$ ipython --no-banner

In [1]: import numpy as np

In [2]: from numpy import linalg as LA

In [3]: np.set_printoptions(suppress=True, linewidth=200)

In [4]: def rd(a):
   ...:     return np.round(a, 2) + 0
   ...: 

In [5]: F = np.array([[-3.8, 8.17, 15.86],
   ...:     [-1.73, 1.1, 4.4],
   ...:     [0.94, 3.03, 0.22],
   ...:     [8.63, -2.28, -19.25],
   ...:     [4.66, -6.45, -14.87],
   ...:     [14.38, -11.17, -34.55],
   ...:     [4.17, -2.88, -9.23],
   ...:     [-6.36, -5.69, 7.14],
   ...:     [-5.61, 8.45, 21.11],
   ...:     [5.6, -4.12, -14.47],
   ...:     [4.62, -10.5, -14.64],
   ...:     [6.78, 4.78, -11.77],
   ...:     [0.45, -3.47, -5.2],
   ...:     [4.77, 2.71, -7.33],
   ...:     [3.38, 7.61, -2.29],
   ...:     [-2.25, 3.98, 7.05],
   ...:     [-8.41, 5.22, 17.76],
   ...:     [-3.73, 2.04, 9.87],
   ...:     [-10.4, 6.65, 28.16]])

In [6]: F
Out[6]: 
array([[ -3.8 ,   8.17,  15.86],
       [ -1.73,   1.1 ,   4.4 ],
       [  0.94,   3.03,   0.22],
       [  8.63,  -2.28, -19.25],
       [  4.66,  -6.45, -14.87],
       [ 14.38, -11.17, -34.55],
       [  4.17,  -2.88,  -9.23],
       [ -6.36,  -5.69,   7.14],
       [ -5.61,   8.45,  21.11],
       [  5.6 ,  -4.12, -14.47],
       [  4.62, -10.5 , -14.64],
       [  6.78,   4.78, -11.77],
       [  0.45,  -3.47,  -5.2 ],
       [  4.77,   2.71,  -7.33],
       [  3.38,   7.61,  -2.29],
       [ -2.25,   3.98,   7.05],
       [ -8.41,   5.22,  17.76],
       [ -3.73,   2.04,   9.87],
       [-10.4 ,   6.65,  28.16]])

In [7]: Xs = (F - F.mean(axis=0)) / F.std(axis=0)

In [8]: np.argwhere(np.abs(Xs) > 2)
Out[8]: 
array([[5, 0],
       [5, 2]])

In [9]: Xs.std(axis=0)
Out[9]: array([1., 1., 1.])

In [10]: b = LA.lstsq(np.delete(Xs, 2, axis=1), Xs[:, 2])[0]

In [11]: rd(1 - np.var(Xs[:, 2] - np.delete(Xs, 2, axis=1) @ b))
Out[11]: np.float64(0.99)

In [12]: np.abs(b).argmax()
Out[12]: np.int64(0)
